>>> import numpy as np
>>> np.set_printoptions(suppress=True, linewidth=200)
>>> F = np.load("mat.npy")
>>> print(F)
[[-0.245  1.558 -1.555]
 [ 2.926 -5.025 -2.796]
 [ 4.933 -4.608 -2.575]
 [ 5.207 -3.275 -2.735]
 [ 2.127 -4.541 -2.707]
 [ 2.478 -5.727 -1.966]
 [ 1.454  1.577 -1.915]
 [ 1.619 -5.407 -2.267]
 [ 0.582  1.025 -0.301]
 [-0.305  1.623 -1.859]
 [ 0.517  3.451 -3.08 ]
 [ 2.051 -3.86  -2.021]
 [ 1.875 -8.336 -2.658]
 [ 2.252 -5.388 -2.61 ]
 [ 0.102 -0.094 -1.755]
 [ 0.72  -4.497 -1.929]
 [-0.316  1.086  0.53 ]
 [ 2.101 -6.04  -1.566]
 [ 2.003 -6.544 -1.529]
 [ 0.503  2.95  -2.243]
 [-2.314  1.225 -0.352]]
>>> f, g = F[6], F[14]
>>> print(round(float(f @ g), 3))
3.361
>>> pr = (f @ g) / (f @ f) * f
>>> print(np.round(g - pr, 3))
[-0.489 -0.735 -0.977]
>>> print(pr.round(3))
[ 0.591  0.641 -0.778]
>>> print(np.round(np.outer(f, g), 3))
[[ 0.148 -0.137 -2.552]
 [ 0.161 -0.148 -2.768]
 [-0.195  0.18   3.361]]
>>> print(np.linalg.matrix_rank(np.outer(f, g)))
1
>>> print(round(np.linalg.norm(f + g) ** 2 + np.linalg.norm(f - g) ** 2, 3))
22.735
>>> gram = np.cov(F, rowvar=False)
>>> print(round(float(np.corrcoef(F[:, 1], F[:, 2])[0, 1]), 3))
0.363
>>> print(gram.shape)
(3, 3)
>>> print(np.round(np.linalg.eigvalsh(gram)[::-1], 3))
[15.028  1.891  0.466]
>>> print(np.round(np.polyfit(F[:, 1], F[:, 2], 1), 3))
[ 0.09  -1.691]
>>> print(np.round(np.corrcoef(F.T), 3))
[[ 1.    -0.622 -0.6  ]
 [-0.622  1.     0.363]
 [-0.6    0.363  1.   ]]
>>> print(np.median(F, axis=0))
[ 1.619 -3.86  -1.966]
>>> print(gram.round(3))
[[ 3.    -3.965 -0.947]
 [-3.965 13.555  1.218]
 [-0.947  1.218  0.83 ]]
>>> print(np.argwhere(np.triu(np.abs(np.corrcoef(F.T)) > 0.8, 1)))
[]
>>> Y = np.c_[F[:, :2] @ np.array([[-3, 0], [-1, 0]]), np.array([1, 5, 1, 5, 3, 4, 1, 0, 0, 0, 4, 4, 2, 1, 4, 5, 3, 2, 5, 3, 1])]
>>> print(Y.round(3))
[[ -0.823   0.      1.   ]
 [ -3.753   0.      5.   ]
 [-10.191   0.      1.   ]
 [-12.346   0.      5.   ]
 [ -1.84    0.      3.   ]
 [ -1.707   0.      4.   ]
 [ -5.939   0.      1.   ]
 [  0.55    0.      0.   ]
 [ -2.771   0.      0.   ]
 [ -0.708   0.      0.   ]
 [ -5.002   0.      4.   ]
 [ -2.293   0.      4.   ]
 [  2.711   0.      2.   ]
 [ -1.368   0.      1.   ]
 [ -0.212   0.      4.   ]
 [  2.337   0.      5.   ]
 [ -0.138   0.      3.   ]
 [ -0.263   0.      2.   ]
 [  0.535   0.      5.   ]
 [ -4.459   0.      3.   ]
 [  5.717   0.      1.   ]]
>>> print(np.round(np.linalg.norm(np.linalg.qr(F)[0].T @ Y, axis=0) ** 2 / ((Y ** 2).sum(axis=0) + 1e-12), 3))
[1.    0.    0.659]
>>> print(np.round(np.linalg.norm(Y - F @ np.linalg.lstsq(F, Y)[0], axis=0), 3) + 0)
[0.    0.    8.339]
>>> print(np.round(np.linalg.lstsq(F, Y[:, 0])[0], 3) + 0)
[-3. -1.  0.]
>>> f = np.array([-1, 2, 0])
>>> print(np.round(np.correlate(Y[13], Y[17], "full"), 3))
[-2.736  0.     2.36   0.    -0.263]
>>> mat = np.load("data.npy")
>>> print(mat)
[[-5.856 -6.193 -2.091  5.025 -3.856  3.254  0.18   4.402]
 [-3.493 -3.047 -0.613  2.499 -2.433  3.714  0.314  3.627]
 [ 1.071  0.567  3.351  0.909 -5.597  0.83   0.275  2.436]
 [ 3.057  2.195  3.38   3.745 -5.279  0.511  0.665  1.093]
 [ 2.296  3.183  4.1   -0.359  3.034  5.324  2.355  0.299]
 [ 0.365 -0.963  0.928  2.22  -5.03   0.467  2.701  2.704]
 [-4.492 -3.705 -0.327  5.469 -2.11   4.135  0.247  3.597]
 [-5.42  -4.55  -2.475  2.401 -2.359  4.416 -1.087  3.512]
 [ 2.739  0.992  1.558  2.746 -5.039  1.135 -0.304  2.947]
 [-4.534 -4.701 -1.204  3.708 -3.576  3.923 -2.92   3.834]
 [ 4.276  2.857  6.127  1.608  3.834  3.356  1.394  1.311]
 [ 1.144  3.27   4.63  -1.122  2.773  6.146  1.925  2.508]
 [ 5.6    1.88   4.974 -0.344  3.057  4.566  1.632  2.427]
 [ 2.772  0.473  2.003  2.745 -4.606 -1.42  -0.173  2.006]
 [-4.946 -6.337  0.535  3.645 -2.321  3.953 -1.388  5.233]
 [-5.421 -4.884 -0.459  6.811 -3.112  4.715 -1.067  1.909]
 [ 2.342  1.187  6.158  0.144  1.716  3.411  1.05   0.517]
 [ 5.357  1.225  4.688  3.513  4.548  4.25   2.789  0.328]
 [-5.043 -5.943 -0.688  4.358 -2.524  4.068 -1.08   1.899]
 [ 3.084  1.095  1.952  3.645 -4.166  1.616  0.803  3.359]
 [ 1.157  1.97   1.776  2.955 -5.038  0.768  1.407  3.341]
 [ 2.957  2.411  3.091  2.322  1.482  5.314 -0.05   1.282]
 [ 2.223  1.507  1.047  1.441 -4.063  0.56   1.449  4.574]
 [ 2.574 -0.123  1.931  1.772 -2.886  1.708  3.199  2.608]
 [ 2.695  1.809  4.118  0.881  3.505  5.719  2.155  0.585]
 [-4.281 -4.383 -0.709  3.562 -3.986  7.182 -2.147  2.898]
 [ 5.805  2.041  4.873  0.783  3.144  5.353  0.82  -0.006]
 [-4.087 -3.308  0.177  5.087 -3.266  3.942  0.73   3.336]]
>>> labels = mat[:, 7] > np.median(mat[:, 7])
>>> f = mat[labels].mean(axis=0) - mat[~labels].mean(axis=0)
>>> print(labels.astype(int))
[1 1 0 0 0 1 1 1 1 1 0 0 0 0 1 0 0 0 0 1 1 0 1 1 0 1 0 1]
>>> print(np.argsort(-np.abs(f).round(6), kind="stable"))
[4 0 2 1 7 3 5 6]
>>> print(((mat - mat.mean(axis=0)) @ f > 0).astype(int))
[1 1 1 0 0 1 1 1 1 1 0 0 0 1 1 1 0 0 1 0 1 0 1 0 0 1 0 1]
>>> Y = np.c_[mat[:, :3] @ np.array([[5, 1, 2], [5, 3, 0], [4, 0, 4]]), np.array([-3, -9, 1, -5, -9, 9, 2, -1, 7, 3, -5, 4, -7, 1, 4, 2, 3, -8, -5, 9, -1, -4, 3, 8, 6, 7, -7, -1])]
>>> print(Y.round(3))
[[-68.609 -24.435 -20.076  -3.   ]
 [-35.152 -12.634  -9.438  -9.   ]
 [ 21.594   2.772  15.546   1.   ]
 [ 39.78    9.642  19.634  -5.   ]
 [ 43.795  11.845  20.992  -9.   ]
 [  0.722  -2.524   4.442   9.   ]
 [-42.293 -15.607 -10.292   2.   ]
 [-59.75  -19.07  -20.74   -1.   ]
 [ 24.887   5.715  11.71    7.   ]
 [-50.991 -18.637 -13.884   3.   ]
 [ 60.173  12.847  33.06   -5.   ]
 [ 40.59   10.954  20.808   4.   ]
 [ 57.296  11.24   31.096  -7.   ]
 [ 24.237   4.191  13.556   1.   ]
 [-54.275 -23.957  -7.752   4.   ]
 [-53.361 -20.073 -12.678   2.   ]
 [ 42.277   5.903  29.316   3.   ]
 [ 51.662   9.032  29.466  -8.   ]
 [-57.682 -22.872 -12.838  -5.   ]
 [ 28.703   6.369  13.976   9.   ]
 [ 22.739   7.067   9.418  -1.   ]
 [ 39.204  10.19   18.278  -4.   ]
 [ 22.838   6.744   8.634   3.   ]
 [ 19.979   2.205  12.872   8.   ]
 [ 38.992   8.122  21.862   6.   ]
 [-46.156 -17.43  -11.398   7.   ]
 [ 58.722  11.928  31.102  -7.   ]
 [-36.267 -14.011  -7.466  -1.   ]]
>>> print(np.linalg.matrix_rank(Y))
4
>>> print(np.round(np.linalg.norm(np.linalg.qr(mat)[0].T @ Y, axis=0) ** 2 / ((Y ** 2).sum(axis=0) + 1e-12), 3))
[1.    1.    1.    0.239]
>>> print(np.round(np.linalg.lstsq(mat, Y[:, 0])[0], 3) + 0)
[5. 5. 4. 0. 0. 0. 0. 0.]
>>> print(np.round(np.linalg.norm(Y - mat @ np.linalg.lstsq(mat, Y)[0], axis=0), 3) + 0)
[ 0.     0.     0.    25.522]
>>> gram = np.cov(Y, rowvar=False)
>>> print(np.argsort(-Y.std(axis=0).round(6), kind="stable"))
[0 2 1 3]
>>> print(np.round(Y.std(axis=0), 3))
[43.416 13.207 16.912  5.527]
>>> print(np.round(np.polyfit(Y[:, 1], Y[:, 3], 1), 3))
[-0.056  0.033]
>>> print(gram.shape)
(4, 4)
>>> print(gram.round(3))
[[1954.762  587.925  747.462  -39.24 ]
 [ 587.925  180.875  218.528  -10.166]
 [ 747.462  218.528  296.622  -18.152]
 [ -39.24   -10.166  -18.152   31.683]]
>>> Xc = mat - mat.mean(axis=0)
>>> vecs = np.linalg.svd(Xc)[2][:3]
>>> Y = Xc - Xc @ vecs.T @ vecs
>>> print(np.round(np.diag(vecs.T @ vecs), 3))
[0.534 0.346 0.157 0.755 0.665 0.343 0.035 0.165]
>>> f = np.array([0, 1, 1, 2, 1]) + 0.5
>>> K = np.outer(f, f) / (f @ f)
>>> print(K.round(3))
[[0.019 0.057 0.057 0.094 0.057]
 [0.057 0.17  0.17  0.283 0.17 ]
 [0.057 0.17  0.17  0.283 0.17 ]
 [0.094 0.283 0.283 0.472 0.283]
 [0.057 0.17  0.17  0.283 0.17 ]]
>>> vals, vecs = np.linalg.eigvalsh(K)
Traceback (most recent call last):
  File "<python-input-54>", line 1, in <module>
    vals, vecs = np.linalg.eigvalsh(K)
    ^^^^^^^^^^
ValueError: too many values to unpack (expected 2)
>>> vals, vecs = np.linalg.eigh(K)
>>> print(np.round(np.linalg.eigvalsh(K + 2 * np.eye(5)), 3))
[2. 2. 2. 2. 3.]
>>> print(np.round(vecs @ np.diag(vals) @ vecs.T, 3))
[[0.019 0.057 0.057 0.094 0.057]
 [0.057 0.17  0.17  0.283 0.17 ]
 [0.057 0.17  0.17  0.283 0.17 ]
 [0.094 0.283 0.283 0.472 0.283]
 [0.057 0.17  0.17  0.283 0.17 ]]
>>> print(vals.round(3) + 0)
[0. 0. 0. 0. 1.]
>>> print(np.round(np.linalg.svd(K, compute_uv=False), 3) + 0)
[1. 0. 0. 0. 0.]
>>> print(np.round(vals.sum(), 3), np.trace(K))
1.0 1.0
>>> print(np.round(vecs.T @ K @ vecs, 3) + 0)
[[0. 0. 0. 0. 0.]
 [0. 0. 0. 0. 0.]
 [0. 0. 0. 0. 0.]
 [0. 0. 0. 0. 0.]
 [0. 0. 0. 0. 1.]]
>>> print(np.round(np.linalg.eigvalsh(K @ K), 3) + 0)
[0. 0. 0. 0. 1.]
>>> print((vals > 1e-8).sum(), (vals < -1e-8).sum())
1 0
>>> Y = np.array([[2, 1, 1, 1], [0, 1, 1, 0], [2, 1, 1, 2]])
>>> E = Y.T @ Y
>>> print(E)
[[8 4 4 6]
 [4 3 3 3]
 [4 3 3 3]
 [6 3 3 5]]
>>> vals, vecs = np.linalg.eigh(E)
>>> print(np.round(np.linalg.eigvalsh(E @ E), 3) + 0)
[  0.      0.092   2.351 294.556]
>>> print(np.round(vecs.T @ E @ vecs, 3) + 0)
[[ 0.     0.     0.     0.   ]
 [ 0.     0.304  0.     0.   ]
 [ 0.     0.     1.533  0.   ]
 [ 0.     0.     0.    17.163]]
>>> print(vals.round(3) + 0)
[ 0.     0.304  1.533 17.163]
>>> print(np.round(np.abs(vecs[:, -1]), 3))
[0.669 0.378 0.378 0.516]
>>> print(np.round(np.linalg.eigvalsh(E + 5 * np.eye(4)), 3))
[ 5.     5.304  6.533 22.163]
>>> print(np.round(np.linalg.svd(E, compute_uv=False), 3) + 0)
[17.163  1.533  0.304  0.   ]
>>> P = np.triu(np.array([[-2, -2, 2, -3], [2, 2, -3, 0], [1, 1, -2, 0], [1, -2, 0, -3]]), 1) + np.eye(4)
>>> Y = P @ E @ np.linalg.inv(P)
>>> print(P @ E - E @ P)
[[-18.   7. -13.   9.]
 [-12.  -1.  -8.   3.]
 [  0.   8.   1.  12.]
 [  0.  12.  -3.  18.]]
>>> print(Y)
[[-10. -25. -60. -39.]
 [ -8. -22. -56. -30.]
 [  4.  11.  28.  15.]
 [  6.  15.  36.  23.]]
>>> print(np.round(np.linalg.det(Y), 3))
0.0
>>> U, sv, VT = np.linalg.svd(E)
>>> vecs = VT[:(sv > 1e-8).sum()]
>>> rng = np.random.default_rng(907125)
>>> vec = E[2] + 4 * E[1] + rng.integers(2) * np.eye(4)[2]
>>> print(vec)
[20. 15. 15. 15.]
>>> print(np.round(vecs.T @ vecs, 3) + 0)
[[1.  0.  0.  0. ]
 [0.  0.5 0.5 0. ]
 [0.  0.5 0.5 0. ]
 [0.  0.  0.  1. ]]
>>> print(np.round(np.diag(vecs.T @ vecs), 3))
[1.  0.5 0.5 1. ]
>>> print(np.linalg.matrix_rank(np.vstack([E, vec])))
3
>>> print(np.round(np.linalg.norm(vec - vecs.T @ vecs @ vec), 3))
0.0
>>> vec = np.array([3, 1, 1, 2])
>>> print(E @ np.ones(4))
[22. 13. 13. 17.]
>>> print(np.round(np.trace(np.linalg.pinv(E) @ E), 3))
3.0
>>> print(np.round(E @ np.linalg.pinv(E) @ E, 3))
[[8. 4. 4. 6.]
 [4. 3. 3. 3.]
 [4. 3. 3. 3.]
 [6. 3. 3. 5.]]
>>> print(np.allclose(E[:-1].T @ np.linalg.lstsq(E[:-1].T, E[-1])[0], E[-1]))
False
>>> X = np.array([[0, 1, 0, 0, 0, 0],
...     [0, 3, 0, 3, 1, 0],
...     [0, 0, 0, 0, 0, 1],
...     [0, 0, 0, 0, 0, 0]])
>>> print(np.round(np.linalg.norm(E, axis=0), 3))
[11.489  6.557  6.557  8.888]
>>> print(np.round(np.linalg.norm(E, axis=1), 3))
[11.489  6.557  6.557  8.888]
>>> print(round(float(np.linalg.norm(E) ** 2 / np.linalg.norm(E, 2) ** 2), 3))
1.008
>>> U, sv, VT = np.linalg.svd(X)
>>> vecs = VT[:(sv > 1e-8).sum()]
>>> vec = X[0] + 4 * X[2] + rng.integers(2) * np.eye(6)[2]
>>> print(vec)
[0. 1. 0. 0. 0. 4.]
>>> print(np.linalg.matrix_rank(np.vstack([X, vec])))
3
>>> print(np.round(vecs.T @ vecs, 3) + 0)
[[0.  0.  0.  0.  0.  0. ]
 [0.  1.  0.  0.  0.  0. ]
 [0.  0.  0.  0.  0.  0. ]
 [0.  0.  0.  0.9 0.3 0. ]
 [0.  0.  0.  0.3 0.1 0. ]
 [0.  0.  0.  0.  0.  1. ]]
>>> print(np.round(np.linalg.norm(vec - vecs.T @ vecs @ vec), 3))
0.0
>>> print(np.round(np.diag(vecs.T @ vecs), 3))
[0.  1.  0.  0.9 0.1 1. ]
